>>> import numpy as np
>>> from numpy import linalg as LA
>>> np.set_printoptions(precision=2, suppress=True, linewidth=160)
>>> def rd(a):
...     return np.round(a, 2) + 0
... 
>>> M = np.loadtxt("dump.csv", delimiter=",")
>>> print(M)
[[-0.5   0.8   0.3  -0.1  -0.31 -0.1  -1.2  -0.3   0.3   0.2 ]
 [ 0.2  -0.3   0.8   0.3   0.87  0.5   0.1   1.2   1.2  -0.1 ]
 [-0.5   0.3   0.4   1.4   4.14  1.4  -0.1   1.4   1.3   1.2 ]
 [ 0.3   0.1   0.7  -0.2  -0.57 -1.1   0.5   1.5   0.4   0.8 ]
 [ 0.2   0.7  -0.1   0.3   0.92 -0.5  -1.    0.5  -0.1  -1.4 ]
 [ 0.1  -2.2  -1.9  -1.1  -3.22  0.5   0.7   0.9  -0.2   1.  ]
 [ 0.3   0.4   1.6   0.8   2.43  0.2  -0.9   1.   -0.5   0.1 ]
 [-0.5   1.   -1.4  -1.   -2.99  0.2  -0.8  -0.9  -0.2   0.8 ]
 [-1.1   0.4   0.1  -0.5  -1.56  0.8  -1.3  -1.8   0.3  -0.4 ]
 [ 0.4  -0.7  -1.2  -0.6  -1.77  1.2   0.2   1.2   0.1   0.5 ]
 [ 0.3  -0.1  -0.9  -0.2  -0.48  2.1  -1.1   1.4   0.5  -0.6 ]
 [-1.9   1.3   1.4  -0.2  -0.59  1.3   0.5   0.4   0.   -0.5 ]
 [-0.4  -1.2  -2.   -0.5  -1.53 -0.1  -1.1   0.6  -0.2   0.9 ]
 [-0.5  -0.5  -0.6   0.1   0.27  0.3  -0.1   0.5  -0.5  -0.1 ]
 [ 0.7   0.3   0.1   1.    2.95  0.1   1.2  -0.2  -1.7  -0.7 ]
 [-0.5   0.9  -0.3   0.    0.05 -0.1  -0.7  -1.    0.2  -1.3 ]
 [ 0.6  -1.1   1.2  -0.2  -0.6  -0.8   0.2  -0.1  -1.1  -1.1 ]
 [-1.3   0.9  -0.1  -0.3  -0.88 -2.5  -0.4  -2.   -0.9  -0.6 ]
 [ 1.4   0.6  -0.7   1.5   4.46 -1.4   1.1  -1.4   1.9   0.7 ]
 [-0.2  -0.6  -0.1  -0.8  -2.49 -0.8   2.6   1.5   0.8  -0.2 ]
 [-0.4  -0.2   0.5   1.    2.97 -0.5  -0.6  -0.4   0.   -1.1 ]
 [ 0.6  -1.1  -0.4  -0.5  -1.42 -1.   -0.2   0.2   0.5  -0.6 ]
 [-0.1   0.    0.3   0.6   1.8  -1.   -1.6   0.9  -0.8   1.7 ]
 [ 0.4  -0.6  -0.2   0.9   2.63 -0.3  -1.4   0.3  -0.7   1.3 ]
 [ 0.3   0.3   0.2  -1.   -2.98  1.    1.8   0.    0.1   0.3 ]
 [-0.3  -1.    0.    0.8   2.38 -0.6  -0.2   1.6   0.2   0.  ]
 [-0.5   0.7  -0.7   1.4   4.17 -0.9  -0.2  -0.6   0.9   0.7 ]
 [ 1.6   0.6  -1.2   0.8   2.38  1.6   0.2   1.    0.5  -0.9 ]
 [ 0.6  -0.4   0.6   0.    0.   -0.3   0.6   0.    0.2   0.7 ]
 [ 0.1   1.   -0.5   0.5   1.53 -0.8  -1.1  -0.8  -1.7  -2.  ]
 [ 1.4  -0.5   0.3  -0.4  -1.24  0.3  -0.3  -0.3  -0.2  -2.6 ]]
>>> A2 = np.c_[M[:, :5] @ np.array([[1, 1, 0, 3, 3],
...     [1, 0, 2, 0, 2],
...     [1, 0, 3, 3, 1],
...     [3, 2, 2, 1, 3],
...     [1, 0, 3, 1, 3]]), np.array([2, 2, 2, 1, 0, 0, 2, 0, 0, 0, 2, 0, 0, 0, 1, 1, 0, 2, 1, 1, 1, 0, 1, 0, 0, 1, 1, 0, 0, 1, 0])]
>>> print(rd(A2))
[[ -0.01  -0.7    1.37  -1.01  -0.83   2.  ]
 [  2.47   0.8    5.01   4.17   4.31   2.  ]
 [  8.54   2.3   17.02   5.24  16.12   2.  ]
 [ -0.07  -0.1    0.19   2.23  -0.51   1.  ]
 [  2.62   0.8    4.46   1.52   5.56   0.  ]
 [-10.52  -2.1  -21.96  -9.72 -18.96   0.  ]
 [  7.13   1.9   14.49   8.93  12.99   2.  ]
 [ -6.89  -2.5  -13.17  -9.69 -12.87   0.  ]
 [ -3.66  -2.1   -4.58  -5.06  -8.58   0.  ]
 [ -5.07  -0.8  -11.51  -4.77  -8.51   0.  ]
 [ -1.78  -0.1   -4.74  -2.48  -2.24   2.  ]
 [ -0.39  -2.3    4.63  -2.29  -4.07   0.  ]
 [ -6.63  -1.4  -13.99  -9.23 -11.69   0.  ]
 [ -1.03  -0.3   -1.79  -2.93  -1.99   0.  ]
 [  7.05   2.7   11.75   6.35  14.65   1.  ]
 [  0.15  -0.5    1.05  -2.35   0.15   1.  ]
 [ -0.5    0.2   -0.8    4.6   -1.6    0.  ]
 [ -2.28  -1.9   -1.74  -5.38  -5.74   2.  ]
 [ 10.26   4.4   15.48   8.06  22.58   1.  ]
 [ -5.79  -1.8  -10.57  -4.19 -11.77   1.  ]
 [  5.87   1.6   12.01   4.27  10.81   1.  ]
 [ -3.82  -0.4   -8.66  -1.32  -6.56   0.  ]
 [  3.8    1.1    7.5    3.     7.2    1.  ]
 [  4.93   2.2    7.89   4.13  10.39   0.  ]
 [ -5.18  -1.7   -9.74  -2.48 -10.24   0.  ]
 [  3.48   1.3    6.74   2.28   6.64   1.  ]
 [  7.87   2.3   14.61   1.97  15.91   1.  ]
 [  5.78   3.2    6.34   4.38  14.34   0.  ]
 [  0.8    0.6    1.     3.6    1.6    0.  ]
 [  3.63   1.1    6.09   0.83   7.89   1.  ]
 [ -1.24   0.6   -4.62   3.46  -1.42   0.  ]]
>>> print(LA.matrix_rank(np.c_[M, A2]))
11
